In [1]: import numpy as np

In [2]: np.set_printoptions(precision=2, suppress=True, linewidth=160)

In [3]: K = np.load("a.npy")

In [4]: K
Out[4]: 
array([[ 3, -5,  0,  0,  0,  0],
       [ 0, -5,  0,  0,  0,  0],
       [ 0,  1,  0,  0,  0,  0],
       [ 0,  0,  3, -5,  0,  0],
       [ 0,  0,  0, -5,  0,  0],
       [ 0,  0,  0,  1,  0,  0],
       [ 0,  0,  0,  0,  3, -5],
       [ 0,  0,  0,  0,  0, -5],
       [ 0,  0,  0,  0,  0,  1]])

In [5]: out = np.c_[K[:, :1] @ np.array([[2]]), np.array([0, 2, 3, -3, 0, 1, 0, -1, 3])]

In [6]: out
Out[6]: 
array([[ 6,  0],
       [ 0,  2],
       [ 0,  3],
       [ 0, -3],
       [ 0,  0],
       [ 0,  1],
       [ 0,  0],
       [ 0, -1],
       [ 0,  3]])

In [7]: np.linalg.matrix_rank(out)
Out[7]: np.int64(2)

In [8]: np.linalg.norm(np.linalg.qr(K)[0].T @ out, axis=0) ** 2 / ((out ** 2).sum(axis=0) + 1e-12)
Out[8]: array([1.  , 0.41])

In [9]: np.round(np.linalg.norm(out - K @ np.linalg.lstsq(K, out)[0], axis=0), 2) + 0
Out[9]: array([0.  , 4.43])

In [10]: x = np.array([2, 0, 0, 0, 0, 0])

In [11]: target = K @ x

In [12]: try:
    ...:     np.linalg.solve(K, target)
    ...: except np.linalg.LinAlgError as e:
    ...:     print(e)
    ...: 
Last 2 dimensions of the array must be square

In [13]: np.round(np.linalg.solve(K.T @ K, K.T @ target), 2) + 0
Out[13]: array([2., 0., 0., 0., 0., 0.])

In [14]: np.round(np.linalg.lstsq(K, target)[0], 2) + 0
Out[14]: array([2., 0., 0., 0., 0., 0.])

In [15]: rng = np.random.default_rng(81)

In [16]: target = target + 0.02 * rng.normal(size=9)

In [17]: target.round(2) + 0
Out[17]: array([ 6.01,  0.02, -0.01,  0.01,  0.02,  0.  ,  0.03,  0.02,  0.  ])

In [18]: coef, *_ = np.linalg.lstsq(K, target)

In [19]: print(coef.round())
[ 2. -0. -0. -0.  0. -0.]

In [20]: round(np.linalg.norm(target - K @ coef), 2)
Out[20]: np.float64(0.01)

In [21]: mat = np.load("m.npy")

In [22]: mat
Out[22]: 
array([[ 0,  0, -2],
       [ 0,  0,  0],
       [-2,  0,  0]])

In [23]: np.linalg.svd(mat, compute_uv=False)
Out[23]: array([2., 2., 0.])

In [24]: np.linalg.norm(mat, axis=0)
Out[24]: array([2., 0., 2.])

In [25]: np.allclose(mat @ mat.T, mat.T @ mat)
Out[25]: True

In [26]: round(np.abs(np.linalg.eigvals(mat)).max(), 2)
Out[26]: np.float64(2.0)

In [27]: (mat + mat.T) / 2
Out[27]: 
array([[ 0.,  0., -2.],
       [ 0.,  0.,  0.],
       [-2.,  0.,  0.]])

In [28]: mat.inv()
Traceback (most recent call last):
  Cell In[28], line 1
    mat.inv()
AttributeError: 'numpy.ndarray' object has no attribute 'inv'


In [29]: print(np.sort(np.abs(np.linalg.eigvals(mat))))
[0. 2. 2.]

In [30]: Uu, sig, VT = np.linalg.svd(mat)

In [31]: sig
Out[31]: array([2., 2., 0.])

In [32]: out = Uu[:, :2] @ np.diag(sig[:2]) @ VT[:2]

In [33]: print(np.linalg.matrix_rank(mat, rtol=0.05))
2

In [34]: A = np.array([[0.7, 1.1, -0.3],
    ...:     [-1.2, 0.2, -0.7],
    ...:     [1.2, 0.0, -1.8],
    ...:     [0.4, 0.3, -1.1]])

In [35]: A[:, 0] *= 10

In [36]: A
Out[36]: 
array([[  7. ,   1.1,  -0.3],
       [-12. ,   0.2,  -0.7],
       [ 12. ,   0. ,  -1.8],
       [  4. ,   0.3,  -1.1]])

In [37]: out = np.c_[A[:, :2] @ np.array([[1, 1], [2, 3]]), np.array([-2, -3, 4, 0])]

In [38]: out
Out[38]: 
array([[  9.2,  10.3,  -2. ],
       [-11.6, -11.4,  -3. ],
       [ 12. ,  12. ,   4. ],
       [  4.6,   4.9,   0. ]])

In [39]: np.round(np.linalg.norm(out - A @ np.linalg.lstsq(A, out)[0], axis=0), 2) + 0
Out[39]: array([0.  , 0.  , 0.54])

In [40]: np.round(np.linalg.lstsq(A, out[:, 0])[0], 2) + 0
Out[40]: array([1., 2., 0.])

In [41]: print(np.linalg.matrix_rank(np.c_[A, out]))
4

In [42]: np.linalg.norm(np.linalg.qr(A)[0].T @ out, axis=0) ** 2 / ((out ** 2).sum(axis=0) + 1e-12)
Out[42]: array([1.  , 1.  , 0.99])

In [43]: q, _ = np.linalg.qr(np.array([[0.6, -0.2, -2.1, -1.1],
    ...:     [-0.7, -0.6, -0.2, -0.8],
    ...:     [0.1, -1.5, -0.4, -1.3],
    ...:     [-0.3, -0.2, 0.4, -2.5]]))

In [44]: w = np.array([3, 0, 3, 0])

In [45]: X = q @ np.diag(w) @ q.T

In [46]: X
Out[46]: 
array([[ 2.74, -0.02, -0.53, -0.66],
       [-0.02,  2.61, -0.81,  0.59],
       [-0.53, -0.81,  0.36, -0.05],
       [-0.66,  0.59, -0.05,  0.29]])

In [47]: # symmetric, so the eigenvalues are real

In [48]: Uu, sig, VT = np.linalg.svd(X)

In [49]: vecs = VT[:(sig > 1e-8).sum()]

In [50]: x = X[3] + -3 * X[2] + rng.integers(2) * np.eye(4)[1]

In [51]: x
Out[51]: array([ 0.94,  4.03, -1.13,  0.45])

In [52]: print(np.allclose(vecs.T @ vecs @ x, x))
False

In [53]: np.linalg.matrix_rank(np.vstack([X, x]))
Out[53]: np.int64(3)

In [54]: vecs.T @ vecs
Out[54]: 
array([[ 0.91, -0.01, -0.18, -0.22],
       [-0.01,  0.87, -0.27,  0.2 ],
       [-0.18, -0.27,  0.12, -0.02],
       [-0.22,  0.2 , -0.02,  0.1 ]])

In [55]: print(np.round(np.linalg.norm(x - vecs.T @ vecs @ x), 2))
0.36

In [56]: W0 = np.array([[5.0, 2.0], [2.0, 8.0]])

In [57]: W0
Out[57]: 
array([[5., 2.],
       [2., 8.]])

In [58]: low = np.linalg.cholesky(W0)

In [59]: np.linalg.eigvalsh(W0).min() > 0
Out[59]: np.True_

In [60]: out = W0 / np.sqrt((W0 ** 2).mean(axis=1, keepdims=True))

In [61]: np.linalg.matrix_rank(out) == np.linalg.matrix_rank(W0)
Out[61]: np.True_

In [62]: out[0]
Out[62]: array([1.31, 0.53])

In [63]: np.linalg.matrix_rank(W0 - W0.mean(axis=1, keepdims=True))
Out[63]: np.int64(1)

In [64]: m1 = np.loadtxt("case5.csv", delimiter=",")

In [65]: m1
Out[65]: 
array([[ 0.,  3.,  1.],
       [ 0.,  3.,  2.],
       [ 1.,  3.,  5.],
       [ 1.,  4.,  5.],
       [ 2.,  5.,  5.],
       [ 4.,  8.,  8.],
       [ 6.,  8.,  8.],
       [ 6.,  8., 11.],
       [ 7., 11., 14.],
       [ 7., 13., 15.],
       [ 9., 16., 16.],
       [ 9., 18., 19.],
       [11., 19., 19.],
       [12., 19., 19.],
       [13., 21., 21.],
       [14., 21., 23.],
       [17., 23., 24.],
       [18., 24., 24.],
       [21., 24., 27.],
       [23., 27., 29.],
       [23., 29., 29.]])

In [66]: def softmax(z):
    ...:     e = np.exp(z - z.max(axis=-1, keepdims=True))
    ...:     return e / e.sum(axis=-1, keepdims=True)
    ...: 

In [67]: print(np.round(softmax(10 * m1[18]), 2) + 0)
[0. 0. 1.]

In [68]: scores = m1 @ m1.T / np.sqrt(3)

In [69]: softmax(scores).round(6).argmax(axis=1)
Out[69]: array([20, 20, 20, 20, 20, 20, 20, 20, 20, 20, 20, 20, 20, 20, 20, 20, 20, 20, 20, 20, 20])

In [70]: out = np.c_[m1[:, :2] @ np.array([[-7, 3], [9, 4]]), np.array([2, 2, -2, -2, -3, 3, 0, 3, 3, -1, -4, 2, -2, -4, 4, -2, 1, 4, -2, -2, -1])]

In [71]: out
Out[71]: 
array([[ 27.,  12.,   2.],
       [ 27.,  12.,   2.],
       [ 20.,  15.,  -2.],
       [ 29.,  19.,  -2.],
       [ 31.,  26.,  -3.],
       [ 44.,  44.,   3.],
       [ 30.,  50.,   0.],
       [ 30.,  50.,   3.],
       [ 50.,  65.,   3.],
       [ 68.,  73.,  -1.],
       [ 81.,  91.,  -4.],
       [ 99.,  99.,   2.],
       [ 94., 109.,  -2.],
       [ 87., 112.,  -4.],
       [ 98., 123.,   4.],
       [ 91., 126.,  -2.],
       [ 88., 143.,   1.],
       [ 90., 150.,   4.],
       [ 69., 159.,  -2.],
       [ 82., 177.,  -2.],
       [100., 185.,  -1.]])

In [72]: np.linalg.matrix_rank(np.c_[m1, out])
Out[72]: np.int64(4)

In [73]: print(np.linalg.norm(np.linalg.qr(m1)[0].T @ out, axis=0) ** 2 / ((out ** 2).sum(axis=0) + 1e-12))
[1.   1.   0.01]

In [74]: np.linalg.matrix_rank(out)
Out[74]: np.int64(3)

In [75]: C2 = np.cov(m1, rowvar=False)

In [76]: round(float(np.corrcoef(m1[:, 2], m1[:, 0])[0, 1]), 2)
Out[76]: 0.97

In [77]: np.corrcoef(m1.T)
Out[77]: 
array([[1.  , 0.97, 0.97],
       [0.97, 1.  , 0.99],
       [0.97, 0.99, 1.  ]])

In [78]: print(C2)
[[55.71 62.79 65.48]
 [62.79 74.85 77.07]
 [65.48 77.07 81.16]]

In [79]: basis = m1[[20, 6]].astype(float)

In [80]: for _ in range(5):
    ...:     idx = np.linalg.norm(m1[:, None] - basis, axis=-1).argmin(axis=1)
    ...:     basis = np.array([m1[idx == j].mean(axis=0) for j in range(2)])
    ...: 

In [81]: idx
Out[81]: array([1, 1, 1, 1, 1, 1, 1, 1, 1, 1, 0, 0, 0, 0, 0, 0, 0, 0, 0, 0, 0])

In [82]: np.bincount(idx)
Out[82]: array([11, 10])

In [83]: feats = np.loadtxt("x.csv", delimiter=",")

In [84]: feats
Out[84]: 
array([[4., 1., 1.],
       [1., 4., 1.],
       [1., 1., 4.]])

In [85]: u, r1 = feats[2], feats[0]

In [86]: print(u @ u)
18.0

In [87]: p = (u @ r1) / (u @ u) * u

In [88]: r1 - p
Out[88]: array([ 3.5,  0.5, -1. ])

In [89]: np.round(np.linalg.norm(u + r1) ** 2 + np.linalg.norm(u - r1) ** 2, 2)
Out[89]: np.float64(72.0)
